>>> import numpy as np
>>> from numpy import linalg as LA
>>> np.set_printoptions(suppress=True, linewidth=140)
>>> def rd(a):
...     return np.round(a, 2) + 0
... 
>>> X = np.vander(np.arange(5) - 1, 4, increasing=True)
>>> print(X)
[[ 1 -1  1 -1]
 [ 1  0  0  0]
 [ 1  1  1  1]
 [ 1  2  4  8]
 [ 1  3  9 27]]
>>> # row 4 is much longer than the rest
>>> proj = X @ LA.solve(X.T @ X, X.T)
>>> print(LA.matrix_rank(np.eye(5) - proj))
1
>>> print(rd(proj @ X[:, 3]))
[-1.  0.  1.  8. 27.]
>>> print(rd((np.eye(5) - proj) @ X))
[[0. 0. 0. 0.]
 [0. 0. 0. 0.]
 [0. 0. 0. 0.]
 [0. 0. 0. 0.]
 [0. 0. 0. 0.]]
>>> print(rd(proj))
[[ 0.99  0.06 -0.09  0.06 -0.01]
 [ 0.06  0.77  0.34 -0.23  0.06]
 [-0.09  0.34  0.49  0.34 -0.09]
 [ 0.06 -0.23  0.34  0.77  0.06]
 [-0.01  0.06 -0.09  0.06  0.99]]
>>> print(rd(np.trace(proj)))
4.0
>>> feats = np.array([[14.0, 3.0, 9.0], [3.0, 6.0, 3.0], [9.0, 3.0, 14.0]])
>>> # symmetric
>>> x0 = np.array([-2, 2, 2])
>>> h = np.maximum(feats @ x0, 0)
>>> print(np.maximum(feats @ x0, 0) - np.maximum(-feats @ x0, 0))
[-4. 12. 16.]
>>> print(np.flatnonzero(h > 1e-9))
[1 2]
>>> print(feats * (h > 1e-9)[:, None])
[[ 0.  0.  0.]
 [ 3.  6.  3.]
 [ 9.  3. 14.]]
>>> print(rd(np.tanh(feats @ x0)))
[-1.  1.  1.]
>>> Lm = LA.cholesky(feats)
>>> print(rd(Lm @ Lm.T))
[[14.  3.  9.]
 [ 3.  6.  3.]
 [ 9.  3. 14.]]
>>> print(rd(np.diag(Lm) ** 2))
[14.    5.36  8.  ]
>>> print(rd(np.prod(np.diag(Lm)) ** 2), rd(LA.det(feats)))
600.0 600.0
>>> vals, vecs = LA.eig(feats)
>>> print(rd(np.prod(vals)))
600.0
>>> M = np.load("layer15.npy")
>>> print(M)
[[ 0.  0. -2. -2.  0. -2.]
 [ 0.  0.  2.  0.  0.  0.]
 [-2.  2.  0.  0.  0.  0.]
 [-2.  0.  0.  0.  0.  0.]
 [ 0.  0.  0.  0.  0.  0.]
 [-2.  0.  0.  0.  0.  0.]]
>>> x0 = np.array([8, 2, 8, 7, 2, 3])
>>> h = np.maximum(M @ x0, 0)
>>> print(rd(np.tanh(M @ x0)))
[-1.  1. -1. -1.  0. -1.]
>>> print(np.maximum(M @ x0, 0) - np.maximum(-M @ x0, 0))
[-36.  16. -12. -16.   0. -16.]
>>> print(M.T @ h)
[ 0.  0. 32.  0.  0.  0.]
>>> vals, vecs = LA.eigh(M)
>>> print(rd(LA.eigvalsh(M + 2 * np.eye(6))))
[-1.7   0.47  2.    2.    3.53  5.7 ]
>>> print(rd(vecs @ np.diag(vals) @ vecs.T))
[[ 0.  0. -2. -2.  0. -2.]
 [ 0.  0.  2.  0.  0.  0.]
 [-2.  2.  0.  0.  0.  0.]
 [-2.  0.  0.  0.  0.  0.]
 [ 0.  0.  0.  0.  0.  0.]
 [-2.  0.  0.  0.  0.  0.]]
>>> print(rd(LA.eigvalsh(M @ M)))
[ 0.    0.    2.34  2.34 13.66 13.66]
>>> print(vals.sum(), np.trace(M))
0.0 0.0
>>> print(np.abs(vecs[:, -1]).round(6).argmax())
0
>>> Uu, s, vt = LA.svd(M)
>>> print(rd(s))
[3.7  3.7  1.53 1.53 0.   0.  ]
>>> M2 = Uu[:, :4] @ np.diag(s[:4]) @ vt[:4]
>>> print(rd(M2))
[[ 0.  0. -2. -2.  0. -2.]
 [ 0.  0.  2.  0.  0.  0.]
 [-2.  2.  0.  0.  0.  0.]
 [-2.  0.  0.  0.  0.  0.]
 [ 0.  0.  0.  0.  0.  0.]
 [-2.  0.  0.  0.  0.  0.]]
>>> print(rd(LA.norm(M - M2) / LA.norm(M)))
0.0
>>> print(rd(LA.norm(M - M2, 2)), rd(s[4]))
0.0 0.0
>>> vals, vecs = LA.eigh(M)
>>> x0 = np.array([1, -1, 2, -1, 1, -1])
>>> print(rd(vecs * np.abs(vals) @ vecs.T))
[[ 3.38 -0.77  0.    0.    0.    0.  ]
 [-0.77  1.85  0.    0.    0.    0.  ]
 [ 0.    0.    2.61  0.77  0.    0.77]
 [ 0.    0.    0.77  1.31  0.    1.31]
 [ 0.    0.    0.    0.    0.    0.  ]
 [ 0.    0.    0.77  1.31  0.    1.31]]
>>> print(rd(x0 @ M @ x0 / (x0 @ x0)), rd(vals[0]), rd(vals[-1]))
-0.89 -3.7 3.7
>>> print(np.abs(M).sum(axis=1).max(), rd(np.abs(vals).max()))
6.0 3.7
>>> m1 = np.loadtxt("mat.csv", delimiter=",")
>>> print(m1)
[[ 0.  0.  0.  0.  0.  0.]
 [ 1.  2.  1.  4.  0.  0.]
 [ 0.  0.  0.  0.  0.  2.]
 [ 0.  0.  0.  0.  0.  0.]
 [ 1.  0.  5.  0.  1.  4.]
 [ 1.  2.  1.  4.  0.  0.]
 [ 0.  0.  0.  0.  0.  0.]
 [ 0.  0.  0.  0.  0.  0.]
 [ 4.  7. 14. 11.  4.  4.]
 [ 0.  0.  0.  2.  0.  0.]
 [ 3.  4. 11.  6.  3.  4.]
 [ 2.  1.  8.  1.  2.  4.]
 [ 0.  0.  0.  0.  0.  0.]
 [ 0.  0.  2.  0.  0.  4.]
 [ 2.  1.  8.  1.  2.  4.]
 [ 2.  1.  8.  1.  2.  4.]
 [ 2.  5.  4.  9.  0.  0.]
 [ 0.  0.  0.  0.  0.  0.]
 [ 2.  3.  6.  5.  1.  2.]
 [ 2.  3.  6.  5.  1.  2.]
 [ 0.  0.  0.  0.  0.  0.]]
>>> x0 = np.array([1, 0, 0, -1, -1, 0])
>>> rhs = m1 @ x0
>>> print(rd(LA.pinv(m1) @ m1))
[[1. 0. 0. 0. 0. 0.]
 [0. 1. 0. 0. 0. 0.]
 [0. 0. 1. 0. 0. 0.]
 [0. 0. 0. 1. 0. 0.]
 [0. 0. 0. 0. 1. 0.]
 [0. 0. 0. 0. 0. 1.]]
>>> print(rhs)
[  0.  -3.   0.   0.   0.  -3.   0.   0. -11.  -2.  -6.  -1.   0.   0.  -1.  -1.  -7.   0.  -4.  -4.   0.]
>>> try:
...     LA.solve(m1, rhs)
... except LA.LinAlgError as e:
...     print(e)
... 
Last 2 dimensions of the array must be square
>>> rng = np.random.default_rng(61)
>>> rhs = rhs + 0.1 * rng.normal(size=21)
>>> print(rd(rhs))
[ -0.06  -3.11   0.11  -0.11  -0.18  -2.93   0.08  -0.09 -11.06  -1.72  -6.1   -1.05   0.12   0.07  -0.84  -0.92  -7.04   0.01  -4.06
  -3.92   0.05]
>>> beta, *_ = LA.lstsq(m1, rhs)
>>> print(rd(beta))
[ 1.   -0.2   0.   -0.89 -0.96  0.01]
>>> print(rd(LA.norm(rhs - m1 @ beta)))
0.44
>>> print([round(float(LA.norm(LA.solve(m1.T @ m1 + lam * np.eye(6), m1.T @ rhs))), 2) for lam in (0, 1, 10, 100)])
[1.66, 1.09, 0.7, 0.52]
>>> print(beta.round())
[ 1. -0. -0. -1. -1.  0.]
